% ipython --no-banner

In [1]: import numpy as np

In [2]: from numpy import linalg as LA

In [3]: np.set_printoptions(precision=2, suppress=True, linewidth=160, floatmode="fixed")

In [4]: M = np.load("m.npy")

In [5]: print(M)
[[0 1 0 1 0]
 [1 0 0 1 0]
 [0 0 0 0 1]
 [1 1 0 0 0]
 [0 0 1 0 0]]

In [6]: theta = np.radians(120)

In [7]: Rm = np.eye(5)

In [8]: Rm[0, 0] = Rm[1, 1] = np.cos(theta)

In [9]: Rm[0, 1], Rm[1, 0] = -np.sin(theta), np.sin(theta)

In [10]: print(Rm)
[[-0.50 -0.87  0.00  0.00  0.00]
 [ 0.87 -0.50  0.00  0.00  0.00]
 [ 0.00  0.00  1.00  0.00  0.00]
 [ 0.00  0.00  0.00  1.00  0.00]
 [ 0.00  0.00  0.00  0.00  1.00]]

In [11]: out = M @ Rm.T

In [12]: print(out)
[[-0.87 -0.50  0.00  1.00  0.00]
 [-0.50  0.87  0.00  1.00  0.00]
 [ 0.00  0.00  0.00  0.00  1.00]
 [-1.37  0.37  0.00  0.00  0.00]
 [ 0.00  0.00  1.00  0.00  0.00]]

In [13]: print(np.abs(out - M).max(axis=0))
[2.37 1.50 0.00 0.00 0.00]

In [14]: print(np.allclose(M @ M.T, out @ out.T))
True

In [15]: print(round(LA.det(Rm), 2), round(float(np.trace(Rm)), 2))
1.0 2.0

In [16]: print(out @ out)
[[-0.37  0.37  0.00 -1.37  0.00]
 [-1.37  1.37  0.00  0.37  0.00]
 [ 0.00  0.00  1.00  0.00  0.00]
 [ 1.00  1.00  0.00 -1.00  0.00]
 [ 0.00  0.00  0.00  0.00  1.00]]

In [17]: print((out - out.T) / 2)
[[ 0.00  0.00  0.00  1.18  0.00]
 [ 0.00  0.00  0.00  0.32  0.00]
 [ 0.00  0.00  0.00  0.00  0.00]
 [-1.18 -0.32  0.00  0.00  0.00]
 [ 0.00  0.00  0.00  0.00  0.00]]

In [18]: print((out + out.T) / 2)
[[-0.87 -0.50  0.00 -0.18  0.00]
 [-0.50  0.87  0.00  0.68  0.00]
 [ 0.00  0.00  0.00  0.00  1.00]
 [-0.18  0.68  0.00  0.00  0.00]
 [ 0.00  0.00  1.00  0.00  0.00]]

In [19]: print(np.trace(out))
0.0

In [20]: rng = np.random.default_rng(2276)

In [21]: out = M + rng.integers(-2, 3, (5, 1)) @ rng.integers(-2, 3, (1, 5))

In [22]: print(out)
[[ 0 -1  4  5 -2]
 [ 1  1 -2 -1  1]
 [ 0  0  0  0  1]
 [ 1  2 -2 -2  1]
 [ 0  0  1  0  0]]

In [23]: print(np.round(LA.svd(out - M, compute_uv=False), 2) + 0)
[7.75 0.00 0.00 0.00 0.00]

In [24]: print(np.abs(out - M).sum(axis=1))
[12  6  0  6  0]

In [25]: print(out.sum(axis=0))
[2 2 1 2 1]

In [26]: print(np.abs(out).max())
5

In [27]: print(out.shape)
(5, 5)

In [28]: print(np.unravel_index(np.abs(out).argmax(), out.shape))
(np.int64(0), np.int64(3))

In [29]: print(LA.svd(out, compute_uv=False))
[8.00 1.97 1.00 1.00 0.25]

In [30]: print(np.count_nonzero(out))
16

In [31]: print(round(float(LA.norm(out)), 2))
8.37

In [32]: print(out.sum(axis=1))
[6 0 1 0 1]

In [33]: x0 = np.array([-2, -2, 1, 2, -1])

In [34]: h1 = np.maximum(M @ x0, 0)

In [35]: print(M * (h1 > 1e-9)[:, None])
[[0 0 0 0 0]
 [0 0 0 0 0]
 [0 0 0 0 0]
 [0 0 0 0 0]
 [0 0 1 0 0]]

In [36]: print(np.maximum(M @ x0, 0) - np.maximum(-M @ x0, 0))
[ 0  0 -1 -4  1]

In [37]: print(np.tanh(M @ x0))
[ 0.00  0.00 -0.76 -1.00  0.76]

In [38]: print(np.flatnonzero(h1 > 1e-9))
[4]

In [39]: print(np.maximum(M @ (3 * x0), 0))
[0 0 0 0 3]

In [40]: print(M.T @ h1)
[0 0 1 0 0]

In [41]: print(h1)
[0 0 0 0 1]

In [42]: J = np.load("case0.npy")

In [43]: print(J)
[[24.04 16.06 24.12 40.19]
 [27.08 17.99 27.09 44.98]
 [26.98 18.00 26.95 44.99]]

In [44]: theta = np.radians(135)

In [45]: Rm = np.eye(4)

In [46]: Rm[2, 2] = Rm[0, 0] = np.cos(theta)

In [47]: Rm[2, 0], Rm[0, 2] = -np.sin(theta), np.sin(theta)

In [48]: print(Rm)
[[-0.71  0.00  0.71  0.00]
 [ 0.00  1.00  0.00  0.00]
 [-0.71  0.00 -0.71  0.00]
 [ 0.00  0.00  0.00  1.00]]

In [49]: out = J @ Rm.T

In [50]: print(out)
[[  0.06  16.06 -34.05  40.19]
 [  0.01  17.99 -38.30  44.98]
 [ -0.02  18.00 -38.13  44.99]]

In [51]: print(LA.svd(J, compute_uv=False), LA.svd(out, compute_uv=False))
[103.19   0.12   0.06] [103.19   0.12   0.06]

In [52]: print(round(float(LA.det(Rm)), 2), np.round(np.trace(Rm), 2))
1.0 0.59

In [53]: print(LA.cond(J) > 100)
True

In [54]: print(np.argsort(-LA.norm(J, axis=0).round(6), kind="stable")[:3])
[3 2 0]

In [55]: print(J.reshape(2, -1))
[[24.04 16.06 24.12 40.19 27.08 17.99]
 [27.09 44.98 26.98 18.00 26.95 44.99]]

In [56]: print(J.ravel(order="F"))
[24.04 27.08 26.98 16.06 17.99 18.00 24.12 27.09 26.95 40.19 44.98 44.99]

In [57]: print(J.reshape(-1, 2))
[[24.04 16.06]
 [24.12 40.19]
 [27.08 17.99]
 [27.09 44.98]
 [26.98 18.00]
 [26.95 44.99]]

In [58]: t3 = J.reshape(3, 2, -1)

In [59]: print(np.einsum("ihd,jhd->hij", t3, t3).shape)
(2, 3, 3)

In [60]: print(np.einsum("ihd,ihd->ih", t3, t3))
[[ 835.85 2197.01]
 [1056.97 2757.07]
 [1051.92 2750.40]]

In [61]: def softmax(z):
    ...:     e = np.exp(z - z.max(axis=-1, keepdims=True))
    ...:     return e / e.sum(axis=-1, keepdims=True)
    ...: 

In [62]: print(softmax(J).sum(axis=1))
[1.00 1.00 1.00]

In [63]: print(np.round(softmax(J[1] + 3), 2) + 0)
[0.00 0.00 0.00 1.00]

In [64]: print(np.round(softmax(J[1]), 2) + 0)
[0.00 0.00 0.00 1.00]

In [65]: scores = J @ J.T / np.sqrt(4)

In [66]: print(softmax(scores).round(6).argmax(axis=1))
[1 1 1]

In [67]: print(np.round(softmax(scores + np.triu(np.full(scores.shape, -np.inf), 1)), 2) + 0)
[[1.00 0.00 0.00]
 [0.00 1.00 0.00]
 [0.00 0.95 0.05]]

In [68]: print(softmax(scores)[1] @ J)
[27.07 17.99 27.08 44.98]

In [69]: out = np.array([[3, 0], [0, 0]])

In [70]: W2 = np.kron(out, J)

In [71]: print(W2)
[[ 72.12  48.18  72.36 120.57   0.00   0.00   0.00   0.00]
 [ 81.24  53.97  81.27 134.94   0.00   0.00   0.00   0.00]
 [ 80.94  54.00  80.85 134.97   0.00   0.00   0.00   0.00]
 [  0.00   0.00   0.00   0.00   0.00   0.00   0.00   0.00]
 [  0.00   0.00   0.00   0.00   0.00   0.00   0.00   0.00]
 [  0.00   0.00   0.00   0.00   0.00   0.00   0.00   0.00]]

In [72]: print(LA.matrix_rank(W2))
3

In [73]: X = np.load("dump.npy")

In [74]: print(X)
[[0.38 0.12 0.25 0.25 0.00]
 [0.20 0.60 0.00 0.00 0.20]
 [0.33 0.00 0.33 0.17 0.17]
 [0.25 0.12 0.12 0.25 0.25]
 [0.22 0.22 0.11 0.11 0.33]]

In [75]: lab = rng.permutation(5)

In [76]: print(lab)
[4 1 2 3 0]

In [77]: out = X[lab][:, lab]

In [78]: print(np.sort(np.abs(LA.eigvals(out))))
[0.02 0.13 0.20 0.54 1.00]

In [79]: print(out)
[[0.33 0.22 0.11 0.11 0.22]
 [0.20 0.60 0.00 0.00 0.20]
 [0.17 0.00 0.33 0.17 0.33]
 [0.25 0.12 0.12 0.25 0.25]
 [0.00 0.12 0.25 0.25 0.38]]

In [80]: print(np.diag(out))
[0.33 0.60 0.33 0.25 0.38]
